>>> import numpy as np
>>> np.set_printoptions(precision=1, suppress=True, linewidth=140, sign=" ")
>>> M = np.diag(np.array([1, -2, -3]))
>>> print(M)
[[ 1  0  0]
 [ 0 -2  0]
 [ 0  0 -3]]
>>> # triangular
>>> A2 = M[0, 0] * M[1:] - np.outer(M[1:, 0], M[0])
>>> print(A2)
[[ 0 -2  0]
 [ 0  0 -3]]
>>> print(M[:, 0] / M[0, 0])
[ 1.  0.  0.]
>>> K = np.loadtxt("block14.csv", delimiter=",")
>>> print(K)
[[ 1.   0.   0.   0. ]
 [ 0.   0.7  0.   0.3]
 [ 0.   0.   0.7  0.3]
 [ 0.3  0.3  0.   0.3]]
>>> # a transition matrix
>>> rng = np.random.default_rng(43)
>>> lab = rng.permutation(4)
>>> print(lab)
[ 1  2  0  3]
>>> A2 = K[lab][:, lab]
>>> print(np.allclose(A2, K))
False
>>> print(round(float(np.linalg.det(A2)), 1), np.round(np.linalg.det(K[lab]), 1))
0.1 0.1
>>> print(round(np.trace(A2), 1))
2.7
>>> print(A2)
[[ 0.7  0.   0.   0.3]
 [ 0.   0.7  0.   0.3]
 [ 0.   0.   1.   0. ]
 [ 0.3  0.   0.3  0.3]]
>>> print((A2 + A2.T) / 2)
[[ 0.7  0.   0.   0.3]
 [ 0.   0.7  0.   0.2]
 [ 0.   0.   1.   0.2]
 [ 0.3  0.2  0.2  0.3]]
>>> print(np.allclose(K, K.T))
False
>>> print(K @ K)
[[ 1.   0.   0.   0. ]
 [ 0.1  0.6  0.   0.3]
 [ 0.1  0.1  0.4  0.3]
 [ 0.4  0.3  0.   0.2]]
>>> print(np.allclose(K @ K.T, K.T @ K))
False
>>> print((K - K.T) / 2)
[[ 0.   0.   0.  -0.2]
 [ 0.   0.   0.   0. ]
 [ 0.   0.   0.   0.2]
 [ 0.2  0.  -0.2  0. ]]
>>> print(np.all(np.linalg.eigvalsh(M) > 0))
False
>>> print([round(float(np.linalg.det(M[:i, :i])), 2) + 0 for i in range(1, 4)])
[1.0, -2.0, 6.0]
>>> A2 = K / np.linalg.norm(K, axis=1, keepdims=True)
>>> C2 = A2 @ A2.T
>>> print(np.linalg.norm(A2, axis=1))
[ 1.  1.  1.  1.]
>>> print(round(float(np.degrees(np.arccos(np.clip(C2[2, 3], -1, 1)))), 1))
75.0
>>> print((np.abs(C2) > 0.9).astype(int))
[[ 1  0  0  0]
 [ 0  1  0  0]
 [ 0  0  1  0]
 [ 0  0  0  1]]
>>> print(C2)
[[ 1.   0.   0.   0.6]
 [ 0.   1.   0.2  0.8]
 [ 0.   0.2  1.   0.3]
 [ 0.6  0.8  0.3  1. ]]
>>> print(C2[2])
[ 0.   0.2  1.   0.3]
>>> J = np.load("data.npy")
>>> print(J)
[[  4   4   4   4   4   4]
 [  4   8   8   8   8   8]
 [  4   8  12  12  12  12]
 [  4   8  12  16  16  16]
 [  4   8  12  16  20  20]
 [  4   8  12  16  20  24]]
>>> # symmetric, so the eigenvalues are real
>>> vals, evecs = np.linalg.eigh(J)
>>> print(np.unique(vals.round(6) + 0, return_counts=True)[1])
[ 1  1  1  1  1  1]
>>> print(np.abs(evecs[:, -1]))
[ 0.1  0.3  0.4  0.5  0.5  0.6]
>>> print(vals.sum(), np.trace(J))
84.0 84
>>> print(evecs @ np.diag(vals) @ evecs.T)
[[  4.   4.   4.   4.   4.   4.]
 [  4.   8.   8.   8.   8.   8.]
 [  4.   8.  12.  12.  12.  12.]
 [  4.   8.  12.  16.  16.  16.]
 [  4.   8.  12.  16.  20.  20.]
 [  4.   8.  12.  16.  20.  24.]]
>>> x = np.ones(6)
>>> for _ in range(4):
...     x = J @ x
...     x /= np.linalg.norm(x)
...     print(round(x @ J @ x, 1))
... 
68.7
68.8
68.8
68.8
>>> print(round(float(np.linalg.eigvalsh(J)[-1]), 1))
68.8
>>> m1 = np.loadtxt("w.csv", delimiter=",")
>>> print(m1)
[[ 2.  3.  0.  4. -1.  4.]
 [ 3.  4.  1.  5.  0.  5.]
 [ 4.  5.  2.  6.  1.  6.]]
>>> # columns 3 and 5 are equal
>>> print(np.round(np.linalg.svd(m1, compute_uv=False), 1) + 0)
[ 15.4   1.8   0. ]
>>> print(np.diff(m1, axis=0))
[[ 1.  1.  1.  1.  1.  1.]
 [ 1.  1.  1.  1.  1.  1.]]
>>> print(m1.sum(axis=0))
[  9.  12.   3.  15.   0.  15.]
>>> A2 = np.array([[2, 1, -2], [0, -2, -2], [2, 2, 2]])
>>> data = A2 - A2.T
>>> print(data)
[[ 0  1 -4]
 [-1  0 -4]
 [ 4  4  0]]
>>> # antisymmetric, zero diagonal
>>> Uu, sig, vt = np.linalg.svd(data, full_matrices=False)
>>> print(np.round(Uu.T @ data @ vt.T, 1) + 0)
[[ 5.7  0.   0. ]
 [ 0.   5.7  0. ]
 [ 0.   0.   0. ]]
>>> print(np.cumsum(sig ** 2) / np.sum(sig ** 2))
[ 0.5  1.   1. ]
>>> print(np.round(vt @ vt.T, 1) + 0)
[[ 1.  0.  0.]
 [ 0.  1.  0.]
 [ 0.  0.  1.]]
>>> print(sig.round(1) + 0)
[ 5.7  5.7  0. ]
>>> print(np.round(Uu.T @ Uu, 1) + 0)
[[ 1.  0.  0.]
 [ 0.  1.  0.]
 [ 0.  0.  1.]]
>>> print(np.round(sig / sig[0], 1) + 0)
[ 1.  1.  0.]
>>> x = np.array([2, 0, -3])
>>> h = np.maximum(data @ x, 0)
>>> print(data.T @ h)
[ 22  44 -88]
>>> print(np.flatnonzero(h > 1e-9))
[ 0  1  2]
>>> print(np.tanh(data @ x))
[ 1.  1.  1.]
>>> feats = np.loadtxt("dump.csv", delimiter=",")
>>> print(feats)
[[ 5.6  4.   3.6]
 [ 0.7  4.  -1.3]
 [ 8.3  4.   6.3]
 [ 2.9  4.   0.9]
 [ 1.3  4.  -0.7]
 [ 0.3  4.  -1.7]
 [ 6.4  4.   4.4]
 [ 2.2  4.   0.2]
 [ 4.9  4.   2.9]
 [ 2.7  4.   0.7]
 [ 4.2  4.   2.2]
 [ 3.7  4.   1.7]
 [ 7.8  4.   5.8]
 [-2.4  4.  -4.4]
 [ 9.2  4.   7.2]
 [ 3.5  4.   1.5]
 [ 3.7  4.   1.7]
 [ 0.8  4.  -1.2]
 [ 5.2  4.   3.2]
 [ 5.3  4.   3.3]
 [ 0.3  4.  -1.7]
 [ 6.4  4.   4.4]
 [ 5.7  4.   3.7]
 [ 4.5  4.   2.5]
 [ 2.9  4.   0.9]
 [ 9.1  4.   7.1]]
>>> Uu, sig, vt = np.linalg.svd(feats)
>>> print(np.argmax(sig[:-1] / (sig[1:] + 1e-6)) + 1)
2
>>> A2 = Uu[:, :2] @ np.diag(sig[:2]) @ vt[:2]
>>> print(round(float(np.linalg.norm(feats - A2) / np.linalg.norm(feats)), 1))
0.0
>>> print(A2)
[[ 5.6  4.   3.6]
 [ 0.7  4.  -1.3]
 [ 8.3  4.   6.3]
 [ 2.9  4.   0.9]
 [ 1.3  4.  -0.7]
 [ 0.3  4.  -1.7]
 [ 6.4  4.   4.4]
 [ 2.2  4.   0.2]
 [ 4.9  4.   2.9]
 [ 2.7  4.   0.7]
 [ 4.2  4.   2.2]
 [ 3.7  4.   1.7]
 [ 7.8  4.   5.8]
 [-2.4  4.  -4.4]
 [ 9.2  4.   7.2]
 [ 3.5  4.   1.5]
 [ 3.7  4.   1.7]
 [ 0.8  4.  -1.2]
 [ 5.2  4.   3.2]
 [ 5.3  4.   3.3]
 [ 0.3  4.  -1.7]
 [ 6.4  4.   4.4]
 [ 5.7  4.   3.7]
 [ 4.5  4.   2.5]
 [ 2.9  4.   0.9]
 [ 9.1  4.   7.1]]
>>> C2 = A2.T @ A2
>>> print(np.allclose(C2, C2.T))
True
>>> print(np.round(np.linalg.eigvalsh(C2)[::-1], 1) + 0)
[ 1210.1   163.7     0. ]
>>> print((A2 @ A2.T).shape)
(26, 26)
>>> print(np.round(np.linalg.svd(A2, compute_uv=False) ** 2, 1) + 0)
[ 1210.1   163.7     0. ]
>>> print(np.diag(C2))
[ 637.3  416.   320.5]
>>> E = np.maximum(np.array([[-2, 1],
...     [-3, 1],
...     [2, -2],
...     [-3, -1],
...     [-1, 1],
...     [3, 0],
...     [3, -1],
...     [-1, 1],
...     [-1, 1],
...     [1, -3],
...     [1, -3],
...     [3, 1],
...     [3, -3],
...     [-3, -3],
...     [1, -1]]) @ np.array([[2, 0, 3], [3, 1, 3]]) + np.array([1, 5, 2]), 0)
>>> print(E)
[[  0   6   0]
 [  0   6   0]
 [  0   3   2]
 [  0   4   0]
 [  2   6   2]
 [  7   5  11]
 [  4   4   8]
 [  2   6   2]
 [  2   6   2]
 [  0   2   0]
 [  0   2   0]
 [ 10   6  14]
 [  0   2   2]
 [  0   2   0]
 [  0   4   2]]
>>> # rows 0 and 1 are equal
>>> A2 = np.c_[E[:, :2] @ np.array([[0, 0], [2, -1]]), np.array([-3, 0, -3, -3, 1, 0, -3, 2, 2, 0, -3, -3, 3, -1, 1])]
>>> print(A2)
[[12 -6 -3]
 [12 -6  0]
 [ 6 -3 -3]
 [ 8 -4 -3]
 [12 -6  1]
 [10 -5  0]
 [ 8 -4 -3]
 [12 -6  2]
 [12 -6  2]
 [ 4 -2  0]
 [ 4 -2 -3]
 [12 -6 -3]
 [ 4 -2  3]
 [ 4 -2 -1]
 [ 8 -4  1]]
>>> print(np.linalg.matrix_rank(A2))
2
>>> print(np.round(np.linalg.norm(A2 - E @ np.linalg.lstsq(E, A2)[0], axis=0), 1) + 0)
[ 0.   0.   8.1]
